$ ipython --no-banner

In [1]: import numpy as np

In [2]: import numpy.linalg as la

In [3]: np.set_printoptions(precision=2, suppress=True, linewidth=200)

In [4]: arr = np.load("m.npy")

In [5]: arr
Out[5]: 
array([[ 4,  6,  5,  1,  2,  4,  6],
       [ 3,  5,  4,  0,  1,  3,  5],
       [ 0,  2,  1, -3, -2,  0,  2],
       [ 2,  4,  3, -1,  0,  2,  4],
       [-5, -3, -4, -8, -7, -5, -3],
       [-3, -1, -2, -6, -5, -3, -1]])

In [6]: # column 5 repeats column 0

In [7]: W = np.array([[2, -2, 1],
   ...:     [-2, 1, 2],
   ...:     [-2, -2, 0],
   ...:     [-1, 1, 1],
   ...:     [1, 1, 2],
   ...:     [1, -1, 1],
   ...:     [-1, 2, 1]])

In [8]: c = np.array([-2, -2, 2])

In [9]: H = np.maximum(arr @ W + c, 0)

In [10]: H
Out[10]: 
array([[ 0,  0, 33],
       [ 0,  0, 25],
       [ 0,  0,  1],
       [ 0,  0, 17],
       [ 1,  0,  0],
       [ 0,  0,  0]])

In [11]: (H > 0).mean(axis=0)
Out[11]: array([0.17, 0.  , 0.67])

In [12]: basis = np.array([[8, 2], [4, 0], [0, 8]])

In [13]: (H @ basis).round(6).argmax(axis=1)
Out[13]: array([1, 1, 1, 1, 0, 0])

In [14]: H @ basis
Out[14]: 
array([[  0, 264],
       [  0, 200],
       [  0,   8],
       [  0, 136],
       [  8,   2],
       [  0,   0]])

In [15]: Uu, sigma, Vh = la.svd(arr)

In [16]: np.argmax(sigma[:-1] / (sigma[1:] + 1e-6)) + 1
Out[16]: np.int64(2)

In [17]: sigma.round(2) + 0
Out[17]: array([21.01, 11.47,  0.  ,  0.  ,  0.  ,  0.  ])

In [18]: out = Uu[:, :2] @ np.diag(sigma[:2]) @ Vh[:2]

In [19]: la.matrix_rank(arr, rtol=0.05)
Out[19]: np.int64(2)

In [20]: round(float(la.norm(arr - out, 2)), 2), round(float(sigma[2]), 2)
Out[20]: (0.0, 0.0)

In [21]: np.round(la.norm(arr - out) / la.norm(arr), 2)
Out[21]: np.float64(0.0)

In [22]: la.matrix_rank(out)
Out[22]: np.int64(2)

In [23]: np.round(np.trace(la.pinv(arr) @ arr), 2)
Out[23]: np.float64(2.0)

In [24]: np.round(arr @ la.pinv(arr) @ arr, 2) + 0
Out[24]: 
array([[ 4.,  6.,  5.,  1.,  2.,  4.,  6.],
       [ 3.,  5.,  4.,  0.,  1.,  3.,  5.],
       [ 0.,  2.,  1., -3., -2.,  0.,  2.],
       [ 2.,  4.,  3., -1.,  0.,  2.,  4.],
       [-5., -3., -4., -8., -7., -5., -3.],
       [-3., -1., -2., -6., -5., -3., -1.]])

In [25]: th = np.radians(90)

In [26]: Rm = np.eye(7)

In [27]: Rm[0, 0] = Rm[6, 6] = np.cos(th)

In [28]: Rm[0, 6], Rm[6, 0] = -np.sin(th), np.sin(th)

In [29]: Rm.round(2) + 0
Out[29]: 
array([[ 0.,  0.,  0.,  0.,  0.,  0., -1.],
       [ 0.,  1.,  0.,  0.,  0.,  0.,  0.],
       [ 0.,  0.,  1.,  0.,  0.,  0.,  0.],
       [ 0.,  0.,  0.,  1.,  0.,  0.,  0.],
       [ 0.,  0.,  0.,  0.,  1.,  0.,  0.],
       [ 0.,  0.,  0.,  0.,  0.,  1.,  0.],
       [ 1.,  0.,  0.,  0.,  0.,  0.,  0.]])

In [30]: out = arr @ Rm.T

In [31]: out.round(2) + 0
Out[31]: 
array([[-6.,  6.,  5.,  1.,  2.,  4.,  4.],
       [-5.,  5.,  4.,  0.,  1.,  3.,  3.],
       [-2.,  2.,  1., -3., -2.,  0.,  0.],
       [-4.,  4.,  3., -1.,  0.,  2.,  2.],
       [ 3., -3., -4., -8., -7., -5., -5.],
       [ 1., -1., -2., -6., -5., -3., -3.]])

In [32]: np.round(la.det(Rm), 2), np.trace(Rm)
Out[32]: (np.float64(1.0), np.float64(5.0))

In [33]: np.abs(out - arr).max(axis=0)
Out[33]: array([10.,  0.,  0.,  0.,  0.,  0.,  2.])
